% python3 -q
>>> import numpy as np
>>> import numpy.linalg as la
>>> np.set_printoptions(precision=1, suppress=True, linewidth=160)
>>> q, _ = la.qr(np.array([[0.9, 0.1, 0.4, 1.2],
...     [1.7, -2.1, -0.7, 1.0],
...     [0.7, 0.9, 0.6, 0.0],
...     [1.9, 0.4, -0.6, -0.3]]))
>>> evals = np.array([-5, 3, 2, 4])
>>> J = q @ np.diag(evals) @ q.T
>>> J
array([[ 2.3, -1.8, -1.4, -1.3],
       [-1.8,  0.1, -1.1, -3.3],
       [-1.4, -1.1,  2.6, -1.1],
       [-1.3, -3.3, -1.1, -1. ]])
>>> evals, vecs = la.eig(J)
>>> np.sort(la.eigvals(la.inv(J)))
array([-0.2,  0.2,  0.3,  0.5])
>>> np.sort(la.eigvals(J.T))
array([-5.,  2.,  3.,  4.])
>>> A2 = np.array([[3, 1, 0], [0, 3, 4]])
>>> C = np.kron(A2, J)
>>> la.matrix_rank(C)
np.int64(8)
>>> M = np.loadtxt("a.csv", delimiter=",")
>>> M
array([[-1.,  5.,  0.,  0.,  0.,  0.,  0.,  0.],
       [ 5., -7.,  5.,  0.,  0.,  0.,  0.,  0.],
       [ 0.,  5.,  1.,  5.,  0.,  0.,  0.,  0.],
       [ 0.,  0.,  5.,  8.,  5.,  0.,  0.,  0.],
       [ 0.,  0.,  0.,  5.,  5.,  5.,  0.,  0.],
       [ 0.,  0.,  0.,  0.,  5., -9.,  5.,  0.],
       [ 0.,  0.,  0.,  0.,  0.,  5., -7.,  5.],
       [ 0.,  0.,  0.,  0.,  0.,  0.,  5.,  3.]])
>>> evals, vecs = la.eigh(M)
>>> x = np.array([0, 2, 0, 2, 2, 0, 2, 1])
>>> round(x @ M @ x / (x @ x), 1), np.round(evals[0], 1), round(float(evals[-1]), 1)
(np.float64(3.5), np.float64(-14.5), 13.6)
>>> (np.sign(vecs[:, -1].round(6)) == np.sign(vecs[0, -1].round(6))).astype(int)
array([1, 1, 1, 1, 1, 1, 1, 1])
>>> A2 = np.array([[1, 2, 0],
...     [-1, 1, -1],
...     [-1, 2, 0],
...     [-2, -1, 2],
...     [0, 1, 0],
...     [-2, -1, -2],
...     [-1, -2, 0],
...     [-2, 0, 1]])
>>> np.einsum("ij->j", M)
array([ 4.,  3., 11., 18., 15.,  1.,  3.,  8.])
>>> np.einsum("ik,kj->ij", M, A2)
array([[ -6.,   3.,  -5.],
       [  7.,  13.,   7.],
       [-16.,   2.,   5.],
       [-21.,   7.,  16.],
       [-20.,  -5.,   0.],
       [ 13.,   4.,  18.],
       [-13.,   9.,  -5.],
       [-11., -10.,   3.]])
>>> np.vstack([M, A2.T]).shape
(11, 8)
>>> la.matrix_rank(M @ A2)
np.int64(3)
>>> W = np.array([[1, 1], [2, 0], [1, 1], [0, 2], [2, 2], [2, 2], [1, 2], [2, 0]])
>>> c = np.array([1, -2])
>>> H = np.maximum(M @ W + c, 0)
>>> (H > 0).astype(int)
array([[1, 0],
       [0, 1],
       [1, 1],
       [1, 1],
       [1, 1],
       [0, 0],
       [1, 0],
       [1, 1]])
>>> C = np.array([[3, -2, -1], [-2, 2, 0]])
>>> H @ C
array([[ 30., -20., -10.],
       [-16.,  16.,   0.],
       [ 18.,  -6., -12.],
       [-10.,  26., -16.],
       [  7.,  14., -21.],
       [  0.,   0.,   0.],
       [ 42., -28., -14.],
       [ 20.,  -8., -12.]])
>>> (H @ C).round(6).argmax(axis=1)
array([0, 1, 0, 1, 1, 0, 0, 0])
>>> la.eigvals(J)
array([-5.,  4.,  2.,  3.])
>>> np.einsum("ii->", J)
np.float64(4.0)
>>> round(float(la.det(J[::-1])), 1)
-120.0
>>> np.kron(np.eye(2, dtype=int), J)
array([[ 2.3, -1.8, -1.4, -1.3,  0. , -0. , -0. , -0. ],
       [-1.8,  0.1, -1.1, -3.3, -0. ,  0. , -0. , -0. ],
       [-1.4, -1.1,  2.6, -1.1, -0. , -0. ,  0. , -0. ],
       [-1.3, -3.3, -1.1, -1. , -0. , -0. , -0. , -0. ],
       [ 0. , -0. , -0. , -0. ,  2.3, -1.8, -1.4, -1.3],
       [-0. ,  0. , -0. , -0. , -1.8,  0.1, -1.1, -3.3],
       [-0. , -0. ,  0. , -0. , -1.4, -1.1,  2.6, -1.1],
       [-0. , -0. , -0. , -0. , -1.3, -3.3, -1.1, -1. ]])
>>> q, R = la.qr(M)
>>> np.abs(np.diag(R))
array([5.1, 6.1, 5. , 6. , 5.6, 8.2, 6.5, 5. ])
>>> q.shape, R.shape
((8, 8), (8, 8))
>>> data = np.load("x.npy")
>>> data.round(1) + 0
array([[ 0.6,  0.7, -0.6, -1.6,  1.5, -1. ,  0.2, -1.1,  0.6,  0.9,  1.1],
       [-0.3, -0.3,  0.3,  0.8, -0.6,  0.4, -0.1,  0.5, -0.4, -0.4, -0.5],
       [-0.2, -1.7,  0.7, -0.4, -1.8,  0.5,  1.1,  1.2,  1.5,  0. , -1.5],
       [ 0.6, -1.1,  0. , -2.5, -0.2, -0.6,  1.5,  0. ,  2.6,  1.2, -0.4],
       [ 0.8,  1.1, -0.9, -2.1,  2. , -1.3,  0.1, -1.5,  0.7,  1.2,  1.6],
       [ 0.2,  0.4, -0.2, -0.3,  0.6, -0.3, -0.2, -0.4, -0.1,  0.2,  0.5],
       [-1.3, -2.6,  1.8,  3.2, -4.2,  2.4,  0.4,  3. , -0.4, -1.9, -3.3],
       [-1.3,  1.6,  0.3,  5.4, -0.3,  1.5, -2.8,  0.6, -4.9, -2.6,  0.1],
       [-0.2, -0.9,  0.4,  0.2, -1.1,  0.5,  0.4,  0.8,  0.5, -0.2, -0.9],
       [ 0.8,  0.3, -0.6, -2.6,  1.4, -1.2,  0.8, -1.1,  1.7,  1.4,  1. ]])
>>> A2 = np.array([[2, 0, 0],
...     [0, 0, 1],
...     [2, 2, 1],
...     [2, 2, 1],
...     [2, 2, 2],
...     [0, 1, 0],
...     [0, 0, 2],
...     [0, 1, 1],
...     [0, 0, 1],
...     [2, 0, 0],
...     [2, 2, 2]])
>>> la.matrix_rank(np.vstack([data, A2.T]))
np.int64(5)
>>> np.round(np.einsum("ij->j", data), 1) + 0
array([-0.4, -2.5,  1.1,  0. , -2.8,  1. ,  1.4,  1.9,  1.8, -0.3, -2.3])
>>> np.einsum("ij,ij->i", data, data)
array([11. ,  2.3, 14. , 18.6, 19.2,  1.3, 69. , 74.4,  4.4, 18.7])
>>> la.matrix_rank(data @ A2)
np.int64(2)
